$ ipython --no-banner

In [1]: import numpy as np

In [2]: np.set_printoptions(precision=2, suppress=True, linewidth=160)

In [3]: def rnd(a):
   ...:     return np.round(a, 2) + 0
   ...: 

In [4]: sigma = 3 * 0.7 ** np.arange(3)

In [5]: rng = np.random.default_rng(307358)

In [6]: mat = rng.normal(size=(34, 3)) * rng.permutation(sigma)

In [7]: rnd(mat)
Out[7]: 
array([[ 1.68, -1.36,  0.32],
       [-1.48,  3.92, -1.48],
       [-4.39, -0.19, -0.26],
       [ 2.66, -1.09, -0.51],
       [ 0.65,  0.9 , -0.12],
       [ 0.01, -3.09, -0.49],
       [ 3.09, -3.16,  0.86],
       [-0.74,  0.45, -0.35],
       [-1.13,  2.93,  1.94],
       [-6.2 ,  1.8 , -1.14],
       [-2.52,  2.82, -0.13],
       [ 4.41,  0.49,  1.69],
       [ 0.37, -1.91, -2.19],
       [-1.54, -0.42, -1.01],
       [ 3.97, -2.86,  1.35],
       [-2.61,  4.14,  1.75],
       [ 3.82, -0.5 , -0.77],
       [ 0.65,  7.38, -4.85],
       [ 0.88,  2.05,  0.14],
       [-2.94, -0.84,  2.12],
       [ 3.95,  1.97, -0.82],
       [-3.79,  1.45,  2.46],
       [ 1.21,  4.24, -0.97],
       [ 1.4 , -4.81,  1.16],
       [ 3.44, -1.51,  0.65],
       [-3.17,  0.73, -2.14],
       [ 2.62,  1.39,  0.4 ],
       [-1.3 , -2.71, -2.86],
       [-0.74, -0.34,  0.16],
       [ 1.7 , -0.2 ,  0.16],
       [-2.64,  1.61, -0.95],
       [ 3.56, -2.67,  1.7 ],
       [ 1.45,  3.69,  0.59],
       [-2.53,  0.81, -0.95]])

In [8]: Xc = mat - mat.mean(axis=0)

In [9]: vecs = np.linalg.svd(Xc)[2][:2]

In [10]: B = Xc - Xc @ vecs.T @ vecs

In [11]: rnd(np.cov(Xc @ vecs.T, rowvar=False))
Out[11]: 
array([[9.47, 0.  ],
       [0.  , 5.23]])

In [12]: np.linalg.norm(B, axis=1).round(6).argmax()
Out[12]: np.int64(27)

In [13]: rnd(B.std(axis=0))
Out[13]: array([0.05, 0.3 , 1.39])

In [14]: rnd(np.diag(vecs.T @ vecs))
Out[14]: array([1.  , 0.95, 0.05])

In [15]: rnd((Xc @ vecs.T).std(axis=0))
Out[15]: array([3.03, 2.25])

In [16]: rnd(np.linalg.norm(B) / np.linalg.norm(Xc))
Out[16]: np.float64(0.35)

In [17]: cov = mat.T @ mat

In [18]: np.allclose(cov, cov.T)
Out[18]: True

In [19]: np.linalg.matrix_rank(cov)
Out[19]: np.int64(3)

In [20]: rnd(np.trace(cov)), rnd((mat ** 2).sum())
Out[20]: (np.float64(561.71), np.float64(561.71))

In [21]: rnd(np.diag(cov))
Out[21]: array([252.24, 231.08,  78.39])

In [22]: rnd(np.linalg.svd(mat, compute_uv=False) ** 2)
Out[22]: array([314.1 , 178.61,  69.  ])

In [23]: B = np.c_[mat[:, :1] @ np.array([[0]]), np.array([1, -1, -3, -2, 4, 0, 1, 2, -4, 3, -1, -5, 5, 1, -1, 4, -4, 1, -1, -2, 2, -5, 1, 4, 5, 1, 0, 4, 5, -2, 3, -1, 2, -2])]

In [24]: B
Out[24]: 
array([[ 0.,  1.],
       [ 0., -1.],
       [ 0., -3.],
       [ 0., -2.],
       [ 0.,  4.],
       [ 0.,  0.],
       [ 0.,  1.],
       [ 0.,  2.],
       [ 0., -4.],
       [ 0.,  3.],
       [ 0., -1.],
       [ 0., -5.],
       [ 0.,  5.],
       [ 0.,  1.],
       [ 0., -1.],
       [ 0.,  4.],
       [ 0., -4.],
       [ 0.,  1.],
       [ 0., -1.],
       [ 0., -2.],
       [ 0.,  2.],
       [ 0., -5.],
       [ 0.,  1.],
       [ 0.,  4.],
       [ 0.,  5.],
       [ 0.,  1.],
       [ 0.,  0.],
       [ 0.,  4.],
       [ 0.,  5.],
       [ 0., -2.],
       [ 0.,  3.],
       [ 0., -1.],
       [ 0.,  2.],
       [ 0., -2.]])

In [25]: rnd(np.linalg.lstsq(mat, B[:, 0])[0])
Out[25]: array([0., 0., 0.])

In [26]: rnd(np.linalg.norm(np.linalg.qr(mat)[0].T @ B, axis=0) ** 2 / ((B ** 2).sum(axis=0) + 1e-12))
Out[26]: array([0.  , 0.14])

In [27]: np.linalg.matrix_rank(np.c_[mat, B])
Out[27]: np.int64(4)

In [28]: rnd(np.linalg.norm(B - mat @ np.linalg.lstsq(mat, B)[0], axis=0))
Out[28]: array([ 0.  , 15.67])

In [29]: r = np.linalg.matrix_rank(B)

In [30]: r
Out[30]: np.int64(1)

In [31]: N = np.linalg.svd(B)[2][r:].T

In [32]: N[:, 0] / N[np.abs(N[:, 0]).round(6).argmax(), 0]
Out[32]: array([ 1., -0.])

In [33]: [int(np.linalg.matrix_rank(B[:i])) for i in range(1, len(B) + 1)]
Out[33]: 
[1,
 1,
 1,
 1,
 1,
 1,
 1,
 1,
 1,
 1,
 1,
 1,
 1,
 1,
 1,
 1,
 1,
 1,
 1,
 1,
 1,
 1,
 1,
 1,
 1,
 1,
 1,
 1,
 1,
 1,
 1,
 1,
 1,
 1]

In [34]: np.linalg.matrix_rank(B.T @ B), np.linalg.matrix_rank(B @ B.T)
Out[34]: (np.int64(1), np.int64(1))

In [35]: N.shape
Out[35]: (2, 1)

In [36]: rnd(N @ N.T)
Out[36]: 
array([[1., 0.],
       [0., 0.]])
